% ipython --no-banner

In [1]: import numpy as np

In [2]: np.set_printoptions(precision=2, suppress=True, linewidth=140, legacy="1.25")

In [3]: J = np.load("arr.npy")

In [4]: J
Out[4]: 
array([[ 1.  ,  0.  ,  0.  ,  0.  ,  0.  ,  0.  ,  0.  ,  0.  ,  0.  ,  0.  ],
       [ 0.  ,  1.  ,  0.  ,  0.  ,  0.  ,  0.  ,  0.  ,  0.  ,  0.  ,  0.  ],
       [ 0.  ,  0.  ,  0.71,  0.  ,  0.  ,  0.  ,  0.71,  0.  ,  0.  ,  0.  ],
       [ 0.  ,  0.  ,  0.  ,  1.  ,  0.  ,  0.  ,  0.  ,  0.  ,  0.  ,  0.  ],
       [ 0.  ,  0.  ,  0.  ,  0.  ,  1.  ,  0.  ,  0.  ,  0.  ,  0.  ,  0.  ],
       [ 0.  ,  0.  ,  0.  ,  0.  ,  0.  ,  1.  ,  0.  ,  0.  ,  0.  ,  0.  ],
       [ 0.  ,  0.  , -0.71,  0.  ,  0.  ,  0.  ,  0.71,  0.  ,  0.  ,  0.  ],
       [ 0.  ,  0.  ,  0.  ,  0.  ,  0.  ,  0.  ,  0.  ,  1.  ,  0.  ,  0.  ],
       [ 0.  ,  0.  ,  0.  ,  0.  ,  0.  ,  0.  ,  0.  ,  0.  ,  1.  ,  0.  ],
       [ 0.  ,  0.  ,  0.  ,  0.  ,  0.  ,  0.  ,  0.  ,  0.  ,  0.  ,  1.  ]])

In [5]: vec = np.array([0, 2, 2, -2, 3, -2, -3, -2, -2, 2])

In [6]: np.round(np.linalg.det(J), 2)
Out[6]: 1.0

In [7]: np.round(np.linalg.norm(vec), 2), np.round(np.linalg.norm(J @ vec), 2)
Out[7]: (6.78, 6.78)

In [8]: 10 - np.linalg.matrix_rank(J - np.eye(10), tol=1e-8)
Out[8]: 8

In [9]: [p for p in range(1, 25) if np.allclose(np.linalg.matrix_power(J, p), np.eye(10))]
Out[9]: [8, 16, 24]

In [10]: W1 = np.array([[1, -2, 2],
    ...:     [2, 2, 1],
    ...:     [-2, 3, 1],
    ...:     [-1, -3, -3],
    ...:     [-1, -1, -2],
    ...:     [1, -3, -2],
    ...:     [2, -3, -1],
    ...:     [0, 1, -2],
    ...:     [0, -1, -2],
    ...:     [-2, -2, -3]])

In [11]: c = np.array([3, 0, 2])

In [12]: H = np.maximum(J @ W1 + c, 0)

In [13]: np.linalg.matrix_rank(H)
Out[13]: 3

In [14]: (H > 0).astype(int)
Out[14]: 
array([[1, 0, 1],
       [1, 1, 1],
       [1, 1, 1],
       [1, 0, 0],
       [1, 0, 0],
       [1, 0, 0],
       [1, 0, 1],
       [1, 1, 0],
       [1, 0, 0],
       [1, 0, 0]])

In [15]: H.round(2) + 0
Out[15]: 
array([[4.  , 0.  , 4.  ],
       [5.  , 2.  , 3.  ],
       [3.  , 0.  , 2.  ],
       [2.  , 0.  , 0.  ],
       [2.  , 0.  , 0.  ],
       [4.  , 0.  , 0.  ],
       [5.83, 0.  , 0.59],
       [3.  , 1.  , 0.  ],
       [3.  , 0.  , 0.  ],
       [1.  , 0.  , 0.  ]])

In [16]: Z = np.array([[-1, -2], [2, -2], [0, 2]])

In [17]: H @ Z
Out[17]: 
array([[ -4.  ,   0.  ],
       [ -1.  ,  -8.  ],
       [ -3.  ,  -2.  ],
       [ -2.  ,  -4.  ],
       [ -2.  ,  -4.  ],
       [ -4.  ,  -8.  ],
       [ -5.83, -10.49],
       [ -1.  ,  -8.  ],
       [ -3.  ,  -6.  ],
       [ -1.  ,  -2.  ]])

In [18]: (H @ Z).round(6).argmax(axis=1)
Out[18]: array([1, 0, 1, 0, 0, 0, 0, 0, 0, 0])

In [19]: W1 @ Z
Out[19]: 
array([[-5,  6],
       [ 2, -6],
       [ 8,  0],
       [-5,  2],
       [-1,  0],
       [-7,  0],
       [-8,  0],
       [ 2, -6],
       [-2, -2],
       [-2,  2]])

In [20]: A = np.load("w.npy")

In [21]: A
Out[21]: 
array([[-3,  1,  1,  0,  0, -2,  0, -4,  3, -1, -3, -1],
       [ 1, -3,  1,  1,  0,  0, -2,  0, -4,  3, -1, -3],
       [ 1,  1, -3,  1,  1,  0,  0, -2,  0, -4,  3, -1],
       [ 0,  1,  1, -3,  1,  1,  0,  0, -2,  0, -4,  3],
       [ 0,  0,  1,  1, -3,  1,  1,  0,  0, -2,  0, -4],
       [-2,  0,  0,  1,  1, -3,  1,  1,  0,  0, -2,  0],
       [ 0, -2,  0,  0,  1,  1, -3,  1,  1,  0,  0, -2],
       [-4,  0, -2,  0,  0,  1,  1, -3,  1,  1,  0,  0],
       [ 3, -4,  0, -2,  0,  0,  1,  1, -3,  1,  1,  0],
       [-1,  3, -4,  0, -2,  0,  0,  1,  1, -3,  1,  1],
       [-3, -1,  3, -4,  0, -2,  0,  0,  1,  1, -3,  1],
       [-1, -3, -1,  3, -4,  0, -2,  0,  0,  1,  1, -3]])

In [22]: ev, vecs = np.linalg.eigh(A)

In [23]: np.round(vecs.T @ A @ vecs, 2) + 0
Out[23]: 
array([[-11.5 ,   0.  ,   0.  ,   0.  ,   0.  ,   0.  ,   0.  ,   0.  ,   0.  ,   0.  ,   0.  ,   0.  ],
       [  0.  , -11.26,   0.  ,   0.  ,   0.  ,   0.  ,   0.  ,   0.  ,   0.  ,   0.  ,   0.  ,   0.  ],
       [  0.  ,   0.  ,  -9.31,   0.  ,   0.  ,   0.  ,   0.  ,   0.  ,   0.  ,   0.  ,   0.  ,   0.  ],
       [  0.  ,   0.  ,   0.  ,  -5.34,   0.  ,   0.  ,   0.  ,   0.  ,   0.  ,   0.  ,   0.  ,   0.  ],
       [  0.  ,   0.  ,   0.  ,   0.  ,  -4.65,   0.  ,   0.  ,   0.  ,   0.  ,   0.  ,   0.  ,   0.  ],
       [  0.  ,   0.  ,   0.  ,   0.  ,   0.  ,  -4.33,   0.  ,   0.  ,   0.  ,   0.  ,   0.  ,   0.  ],
       [  0.  ,   0.  ,   0.  ,   0.  ,   0.  ,   0.  ,  -3.9 ,   0.  ,   0.  ,   0.  ,   0.  ,   0.  ],
       [  0.  ,   0.  ,   0.  ,   0.  ,   0.  ,   0.  ,   0.  ,   0.99,   0.  ,   0.  ,   0.  ,   0.  ],
       [  0.  ,   0.  ,   0.  ,   0.  ,   0.  ,   0.  ,   0.  ,   0.  ,   1.65,   0.  ,   0.  ,   0.  ],
       [  0.  ,   0.  ,   0.  ,   0.  ,   0.  ,   0.  ,   0.  ,   0.  ,   0.  ,   2.46,   0.  ,   0.  ],
       [  0.  ,   0.  ,   0.  ,   0.  ,   0.  ,   0.  ,   0.  ,   0.  ,   0.  ,   0.  ,   4.2 ,   0.  ],
       [  0.  ,   0.  ,   0.  ,   0.  ,   0.  ,   0.  ,   0.  ,   0.  ,   0.  ,   0.  ,   0.  ,   4.99]])

In [24]: np.round(vecs @ np.diag(ev) @ vecs.T, 2) + 0
Out[24]: 
array([[-3.,  1.,  1.,  0.,  0., -2.,  0., -4.,  3., -1., -3., -1.],
       [ 1., -3.,  1.,  1.,  0.,  0., -2.,  0., -4.,  3., -1., -3.],
       [ 1.,  1., -3.,  1.,  1.,  0.,  0., -2.,  0., -4.,  3., -1.],
       [ 0.,  1.,  1., -3.,  1.,  1.,  0.,  0., -2.,  0., -4.,  3.],
       [ 0.,  0.,  1.,  1., -3.,  1.,  1.,  0.,  0., -2.,  0., -4.],
       [-2.,  0.,  0.,  1.,  1., -3.,  1.,  1.,  0.,  0., -2.,  0.],
       [ 0., -2.,  0.,  0.,  1.,  1., -3.,  1.,  1.,  0.,  0., -2.],
       [-4.,  0., -2.,  0.,  0.,  1.,  1., -3.,  1.,  1.,  0.,  0.],
       [ 3., -4.,  0., -2.,  0.,  0.,  1.,  1., -3.,  1.,  1.,  0.],
       [-1.,  3., -4.,  0., -2.,  0.,  0.,  1.,  1., -3.,  1.,  1.],
       [-3., -1.,  3., -4.,  0., -2.,  0.,  0.,  1.,  1., -3.,  1.],
       [-1., -3., -1.,  3., -4.,  0., -2.,  0.,  0.,  1.,  1., -3.]])

In [25]: np.linalg.eigvalsh(A + -3 * np.eye(12))
Out[25]: array([-14.5 , -14.26, -12.31,  -8.34,  -7.65,  -7.33,  -6.9 ,  -2.01,  -1.35,  -0.54,   1.2 ,   1.99])

In [26]: np.linalg.eigvalsh(A @ A)
Out[26]: array([  0.98,   2.72,   6.07,  15.17,  17.61,  18.74,  21.63,  24.86,  28.54,  86.65, 126.76, 132.27])

In [27]: np.unique(ev.round(6) + 0, return_counts=True)[1]
Out[27]: array([1, 1, 1, 1, 1, 1, 1, 1, 1, 1, 1, 1])

In [28]: np.round(vecs.T @ vecs, 2) + 0
Out[28]: 
array([[1., 0., 0., 0., 0., 0., 0., 0., 0., 0., 0., 0.],
       [0., 1., 0., 0., 0., 0., 0., 0., 0., 0., 0., 0.],
       [0., 0., 1., 0., 0., 0., 0., 0., 0., 0., 0., 0.],
       [0., 0., 0., 1., 0., 0., 0., 0., 0., 0., 0., 0.],
       [0., 0., 0., 0., 1., 0., 0., 0., 0., 0., 0., 0.],
       [0., 0., 0., 0., 0., 1., 0., 0., 0., 0., 0., 0.],
       [0., 0., 0., 0., 0., 0., 1., 0., 0., 0., 0., 0.],
       [0., 0., 0., 0., 0., 0., 0., 1., 0., 0., 0., 0.],
       [0., 0., 0., 0., 0., 0., 0., 0., 1., 0., 0., 0.],
       [0., 0., 0., 0., 0., 0., 0., 0., 0., 1., 0., 0.],
       [0., 0., 0., 0., 0., 0., 0., 0., 0., 0., 1., 0.],
       [0., 0., 0., 0., 0., 0., 0., 0., 0., 0., 0., 1.]])
